$ python -q
>>> import numpy as np
>>> np.set_printoptions(precision=3, suppress=True, linewidth=100)
>>> arr = np.load("run8.npy")
>>> print(arr)
[[ 0.383 -0.123 -0.123  0.123  0.37   0.37  -0.617 -0.37  -0.123]
 [-0.123  0.975 -0.025  0.025  0.074  0.074 -0.123 -0.074 -0.025]
 [-0.123 -0.025  0.975  0.025  0.074  0.074 -0.123 -0.074 -0.025]
 [ 0.123  0.025  0.025  0.975 -0.074 -0.074  0.123  0.074  0.025]
 [ 0.37   0.074  0.074 -0.074  0.778 -0.222  0.37   0.222  0.074]
 [ 0.37   0.074  0.074 -0.074 -0.222  0.778  0.37   0.222  0.074]
 [-0.617 -0.123 -0.123  0.123  0.37   0.37   0.383 -0.37  -0.123]
 [-0.37  -0.074 -0.074  0.074  0.222  0.222 -0.37   0.778 -0.074]
 [-0.123 -0.025 -0.025  0.025  0.074  0.074 -0.123 -0.074  0.975]]
>>> x = np.array([0, 3, 0, 1, 3, 0, 3, 1, 2])
>>> print((arr * x).sum(axis=1))
[-1.605  2.679 -0.321  1.321  3.963  0.963  1.395  0.037  1.679]
>>> print(np.einsum("ij,j->i", arr, x))
[-1.605  2.679 -0.321  1.321  3.963  0.963  1.395  0.037  1.679]
>>> other = np.array([[-4, 4, -2, -3, 0, -1, -3, 4],
...     [1, -3, -2, 1, -4, 0, -5, 1],
...     [3, 3, -2, 4, -5, 5, -2, -2],
...     [-5, -1, -1, -1, 1, -2, -1, 3],
...     [2, -3, -5, -5, 1, 0, 4, -1],
...     [-5, 3, 4, 5, -2, 4, -1, 0],
...     [0, 2, 2, 0, -3, 1, 5, -3],
...     [2, 5, 1, 3, -2, 5, -2, 2]])
>>> mat = np.triu(other, 1)
>>> print(mat)
[[ 0  4 -2 -3  0 -1 -3  4]
 [ 0  0 -2  1 -4  0 -5  1]
 [ 0  0  0  4 -5  5 -2 -2]
 [ 0  0  0  0  1 -2 -1  3]
 [ 0  0  0  0  0  0  4 -1]
 [ 0  0  0  0  0  0 -1  0]
 [ 0  0  0  0  0  0  0 -3]
 [ 0  0  0  0  0  0  0  0]]
>>> rng = np.random.default_rng(35)
>>> labels = rng.permutation(8)
>>> print(labels)
[3 7 5 1 6 2 0 4]
>>> other = mat[labels][:, labels]
>>> print(other)
[[ 0  3 -2  0 -1  0  0  1]
 [ 0  0  0  0  0  0  0  0]
 [ 0  0  0  0 -1  0  0  0]
 [ 1  1  0  0 -5 -2  0 -4]
 [ 0 -3  0  0  0  0  0  0]
 [ 4 -2  5  0 -2  0  0 -5]
 [-3  4 -1  4 -3 -2  0  0]
 [ 0 -1  0  0  4  0  0  0]]
>>> print(np.sort(np.abs(np.linalg.eigvals(other))))
[0. 0. 0. 0. 0. 0. 0. 0.]
>>> print(np.allclose(mat, mat.T))
False
>>> print(np.sort(np.abs(np.linalg.eigvals(mat))))
[0. 0. 0. 0. 0. 0. 0. 0.]
>>> print(np.trace(mat))
0
>>> print(round(np.linalg.det(mat), 3))
0.0
>>> print((mat + mat.T) / 2)
[[ 0.   2.  -1.  -1.5  0.  -0.5 -1.5  2. ]
 [ 2.   0.  -1.   0.5 -2.   0.  -2.5  0.5]
 [-1.  -1.   0.   2.  -2.5  2.5 -1.  -1. ]
 [-1.5  0.5  2.   0.   0.5 -1.  -0.5  1.5]
 [ 0.  -2.  -2.5  0.5  0.   0.   2.  -0.5]
 [-0.5  0.   2.5 -1.   0.   0.  -0.5  0. ]
 [-1.5 -2.5 -1.  -0.5  2.  -0.5  0.  -1.5]
 [ 2.   0.5 -1.   1.5 -0.5  0.  -1.5  0. ]]
>>> print(np.linalg.matrix_power(mat, 3))
[[  0   0   0 -32  36 -32 -12  49]
 [  0   0   0   0  -8  16  64   4]
 [  0   0   0   0   0   0  24  83]
 [  0   0   0   0   0   0   0 -18]
 [  0   0   0   0   0   0   0   0]
 [  0   0   0   0   0   0   0   0]
 [  0   0   0   0   0   0   0   0]
 [  0   0   0   0   0   0   0   0]]
>>> left, sig, VT = np.linalg.svd(mat)
>>> vecs = VT[:(sig > 1e-8).sum()]
>>> x = mat[2] + 5 * mat[3] + rng.integers(2) * np.eye(8)[6]
>>> print(x)
[ 0.  0.  0.  4.  0. -5. -7. 13.]
>>> print(np.round(np.linalg.norm(x - vecs.T @ vecs @ x), 3))
0.0
>>> print(np.diag(vecs.T @ vecs))
[0.    0.986 0.374 0.914 0.78  0.945 1.    1.   ]
>>> print(np.round(vecs.T @ vecs, 3) + 0)
[[ 0.     0.     0.     0.     0.     0.     0.     0.   ]
 [ 0.     0.986 -0.093  0.034  0.055  0.027  0.     0.   ]
 [ 0.    -0.093  0.374  0.232  0.371  0.185  0.     0.   ]
 [ 0.     0.034  0.232  0.914 -0.137 -0.069  0.     0.   ]
 [ 0.     0.055  0.371 -0.137  0.78  -0.11   0.     0.   ]
 [ 0.     0.027  0.185 -0.069 -0.11   0.945  0.     0.   ]
 [ 0.     0.     0.     0.     0.     0.     1.     0.   ]
 [ 0.     0.     0.     0.     0.     0.     0.     1.   ]]
>>> left, sig, VT = np.linalg.svd(mat)
>>> print(sig.round(3) + 0)
[10.082  9.404  3.668  3.053  2.146  0.744  0.     0.   ]
>>> print(np.argmax(sig[:-1] / (sig[1:] + 1e-6)) + 1)
6
>>> other = left[:, :6] @ np.diag(sig[:6]) @ VT[:6]
>>> print(np.linalg.matrix_rank(mat, rtol=0.05))
6
>>> print(np.round(np.linalg.norm(mat - other) / np.linalg.norm(mat), 3))
0.0
>>> print(round(float(np.linalg.norm(mat - other, 2)), 3), round(float(sig[6]), 3))
0.0 0.0
>>> print(other.round(3) + 0)
[[ 0.  4. -2. -3.  0. -1. -3.  4.]
 [ 0.  0. -2.  1. -4.  0. -5.  1.]
 [ 0.  0.  0.  4. -5.  5. -2. -2.]
 [ 0.  0.  0.  0.  1. -2. -1.  3.]
 [ 0.  0.  0.  0.  0.  0.  4. -1.]
 [ 0.  0.  0.  0.  0.  0. -1.  0.]
 [ 0.  0.  0.  0.  0.  0.  0. -3.]
 [ 0.  0.  0.  0.  0.  0.  0.  0.]]
>>> m1 = np.load("w.npy")
>>> print(m1)
[[ 6  3 -9 -8  9]
 [ 3 10  0  3 10]
 [-9  0 18  6 -2]
 [-8  3  6 12  0]
 [ 9 10 -2  0  4]]
>>> W = np.array([[0, 2, 2, 1, 2, 3],
...     [1, 2, 0, 2, 2, 1],
...     [0, 0, 0, 3, 1, 3],
...     [2, 1, 1, 3, 1, 0],
...     [0, 1, 0, 2, 0, 1]])
>>> b = np.array([-2, -3, -1, -1, 3, 3])
>>> hid = np.maximum(m1 @ W + b, 0)
>>> print(hid)
[[ 0 16  3  0  4  6]
 [14 36  8 51 32 32]
 [10  0  0 58  9 28]
 [25  0  0 51 11  0]
 [ 8 39 17 30 39 38]]
>>> print(np.linalg.matrix_rank(hid))
5
>>> print((hid > 0).mean(axis=0))
[0.8 0.6 0.6 0.8 1.  0.8]
>>> C = np.array([[9, 7, 4], [6, 3, 6], [1, 4, 0], [0, 0, 9], [6, 6, 7], [5, 9, 8]])
>>> print(W @ C)
[[41 53 59]
 [38 34 56]
 [21 33 58]
 [31 27 48]
 [11 12 32]]
>>> other = hid / np.linalg.norm(hid, axis=1, keepdims=True)
>>> cov = other @ other.T
>>> print((cov - 2 * np.eye(5)).round(6).argmax(axis=1))
[4 4 3 2 1]
>>> print((np.abs(cov) > 0.9).astype(int))
[[1 0 0 0 0]
 [0 1 0 0 1]
 [0 0 1 0 0]
 [0 0 0 1 0]
 [0 1 0 0 1]]
>>> left, sig, VT = np.linalg.svd(m1)
>>> print(np.argmax(sig[:-1] / (sig[1:] + 1e-6)) + 1)
4
>>> print(sig)
[29.912 19.14   8.629  7.229  0.451]
>>> other = left[:, :4] @ np.diag(sig[:4]) @ VT[:4]
>>> print(round(np.abs(m1 - other).max(), 3))
0.17
>>> print(round(float(np.linalg.norm(m1 - other, 2)), 3), np.round(sig[4], 3))
0.451 0.451
>>> print(np.linalg.matrix_rank(m1, rtol=0.05))
4
>>> J = np.load("dump.npy")
>>> print(J)
[[5. 4. 4. 0. 4. 4. 0. 0.]
 [4. 5. 4. 0. 4. 4. 0. 0.]
 [4. 4. 5. 0. 4. 4. 0. 0.]
 [0. 0. 0. 5. 0. 0. 4. 4.]
 [4. 4. 4. 0. 5. 4. 0. 0.]
 [4. 4. 4. 0. 4. 5. 0. 0.]
 [0. 0. 0. 4. 0. 0. 5. 4.]
 [0. 0. 0. 4. 0. 0. 4. 5.]]
>>> x = np.ones(8)
>>> for _ in range(7):
...     x = J @ x
...     x /= np.linalg.norm(x)
...     print(round(x @ J @ x, 3))
... 
19.504
20.352
20.739
20.898
20.961
20.985
20.994
>>> print(round(float(np.linalg.eigvalsh(J)[-1]), 3))
21.0
>>> f = np.array([1, 0, 3])
>>> print(np.polyval(f, J[1]))
[19. 28. 19.  3. 19. 19.  3.  3.]
>>> print(np.convolve(J[1], f))
[ 4.  5. 16. 15. 16.  4. 12. 12.  0.  0.]
>>> print(np.correlate(J[1], J[3], "full"))
[16. 36. 36. 16. 36. 57. 36.  0. 20. 20.  0.  0.  0.  0.  0.]
>>> print(np.cross(J[1, :3], J[3, :3]))
[0. 0. 0.]
>>> evals, vecs = np.linalg.eigh(J)
>>> print(np.round(vecs @ np.diag(evals) @ vecs.T, 3) + 0)
[[5. 4. 4. 0. 4. 4. 0. 0.]
 [4. 5. 4. 0. 4. 4. 0. 0.]
 [4. 4. 5. 0. 4. 4. 0. 0.]
 [0. 0. 0. 5. 0. 0. 4. 4.]
 [4. 4. 4. 0. 5. 4. 0. 0.]
 [4. 4. 4. 0. 4. 5. 0. 0.]
 [0. 0. 0. 4. 0. 0. 5. 4.]
 [0. 0. 0. 4. 0. 0. 4. 5.]]
>>> print(np.round(vecs.T @ J @ vecs, 3) + 0)
[[ 1.  0.  0.  0.  0.  0.  0.  0.]
 [ 0.  1.  0.  0.  0.  0.  0.  0.]
 [ 0.  0.  1.  0.  0.  0.  0.  0.]
 [ 0.  0.  0.  1.  0.  0.  0.  0.]
 [ 0.  0.  0.  0.  1.  0.  0.  0.]
 [ 0.  0.  0.  0.  0.  1.  0.  0.]
 [ 0.  0.  0.  0.  0.  0. 13.  0.]
 [ 0.  0.  0.  0.  0.  0.  0. 21.]]
>>> print(np.abs(vecs[:, -1]).round(6).argmax())
0
>>> K = np.load("arr.npy")
>>> print(K)
[[ 1.309  1.062 -0.459]
 [-0.883 -1.008  0.434]
 [ 1.006  0.824 -0.581]
 [-0.752 -1.216  0.878]
 [-1.119 -0.893  0.337]
 [ 0.866  1.687 -1.229]
 [-0.999 -1.418  0.881]
 [-0.848 -1.728  1.183]]
>>> hat = K @ np.linalg.solve(K.T @ K, K.T)
>>> print(np.round(np.trace(hat), 3))
3.0
>>> print(np.round(np.linalg.eigvalsh(hat), 3) + 0)
[0. 0. 0. 0. 0. 1. 1. 1.]
>>> A = np.loadtxt("block15.csv", delimiter=",")
>>> print(A)
[[ 0.535 -0.103  0.573  0.156]
 [-1.277  0.394 -0.991 -0.548]
 [ 2.637 -0.974  1.615  0.918]
 [ 2.228 -0.623  1.354  0.79 ]
 [-0.685  0.302 -0.403 -0.184]
 [ 1.945 -0.829  1.311  0.313]
 [ 2.402 -0.772  1.592  0.856]
 [ 2.193 -0.681  1.545  0.73 ]
 [ 0.99  -0.356  0.815  0.328]
 [ 1.347 -0.607  1.12   0.471]
 [-0.316  0.156 -0.151 -0.148]
 [ 6.353 -2.252  4.264  2.167]
 [ 3.528 -1.086  2.371  1.126]
 [-1.642  0.653 -1.093 -0.501]
 [ 3.321 -1.037  2.221  1.007]
 [-0.055 -0.096 -0.017  0.206]
 [ 8.291 -2.785  5.551  2.58 ]
 [-3.732  1.039 -2.22  -0.994]
 [-2.897  0.924 -1.924 -1.06 ]
 [-2.538  0.96  -1.711 -0.859]
 [ 4.277 -1.494  2.902  1.484]
 [ 1.414 -0.447  0.955  0.494]
 [ 0.727 -0.102  0.596  0.227]
 [-1.045  0.252 -0.61  -0.234]
 [ 1.321 -0.206  0.835  0.319]
 [ 5.271 -1.786  3.361  1.848]
 [ 0.814 -0.227  0.708  0.226]
 [-4.992  1.698 -3.172 -1.779]
 [-2.924  0.915 -1.707 -0.897]
 [-3.035  1.084 -1.968 -1.082]
 [ 0.92  -0.112  0.453  0.196]
 [-0.675  0.095 -0.494 -0.055]
 [-2.835  0.921 -1.91  -1.09 ]
 [-1.436  0.397 -0.771 -0.602]]
>>> f, v = A[10], A[14]
>>> print(round(f @ v, 3))
-1.696
>>> print(round(float(f @ f), 3))
0.169
>>> p = (f @ v) / (f @ f) * f
>>> print(round((v - p) @ f, 3))
0.0
>>> print(p)
[ 3.172 -1.566  1.516  1.486]
>>> print(np.linalg.matrix_rank(np.outer(f, v)))
1
>>> print(v - p)
[ 0.149  0.529  0.705 -0.479]
>>> print(np.outer(f, v))
[[-1.049  0.328 -0.702 -0.318]
 [ 0.518 -0.162  0.346  0.157]
 [-0.501  0.157 -0.335 -0.152]
 [-0.492  0.153 -0.329 -0.149]]
>>> feats = np.load("test0.npy")
>>> print(feats)
[[ 3  2  1  0]
 [-2  2  0  3]
 [-1 -2  0  0]
 [ 1  3  0  0]]
>>> hat = np.triu(np.array([[7, -2, -2, -8], [-7, 1, -7, 3], [-7, -9, 4, -4], [7, 6, -5, 8]]), 1) + np.eye(4)
>>> other = hat @ feats @ np.linalg.inv(hat)
>>> print(np.poly(other))
[ 1. -5.  2. 15. -3.]
>>> data = np.load("x.npy")
>>> print(data)
[[1.    0.7   0.49  0.343 0.24 ]
 [0.7   1.    0.7   0.49  0.343]
 [0.49  0.7   1.    0.7   0.49 ]
 [0.343 0.49  0.7   1.    0.7  ]
 [0.24  0.343 0.49  0.7   1.   ]]
>>> other = data / np.sqrt((data ** 2).mean(axis=1, keepdims=True))
>>> print(np.linalg.matrix_rank(other) == np.linalg.matrix_rank(data))
True
>>> print(other[2])
[0.699 0.998 1.426 0.998 0.699]
>>> print(np.linalg.norm(other, axis=1))
[2.236 2.236 2.236 2.236 2.236]
>>> print(data.sum(axis=1))
[2.773 3.233 3.38  3.233 2.773]
>>> print(np.abs(data).max())
1.0
>>> print(np.diff(data, axis=0))
[[-0.3    0.3    0.21   0.147  0.103]
 [-0.21  -0.3    0.3    0.21   0.147]
 [-0.147 -0.21  -0.3    0.3    0.21 ]
 [-0.103 -0.147 -0.21  -0.3    0.3  ]]
>>> print(data.sum(axis=0))
[2.773 3.233 3.38  3.233 2.773]
>>> data[:, 5]
Traceback (most recent call last):
  File "<python-input-103>", line 1, in <module>
    data[:, 5]
    ~~~~^^^^^^
IndexError: index 5 is out of bounds for axis 1 with size 5
>>> print(np.count_nonzero(data))
25
>>> print(data - data[0])
[[ 0.     0.     0.     0.     0.   ]
 [-0.3    0.3    0.21   0.147  0.103]
 [-0.51   0.     0.51   0.357  0.25 ]
 [-0.657 -0.21   0.21   0.657  0.46 ]
 [-0.76  -0.357  0.     0.357  0.76 ]]
>>> print(np.round(np.linalg.norm(data), 3))
3.309
>>> print(data.mean(axis=0))
[0.555 0.647 0.676 0.647 0.555]
>>> print(np.linalg.svd(data, compute_uv=False))
[3.103 1.013 0.434 0.257 0.193]
>>> print(np.unravel_index(np.abs(data).argmax(), data.shape))
(np.int64(0), np.int64(0))
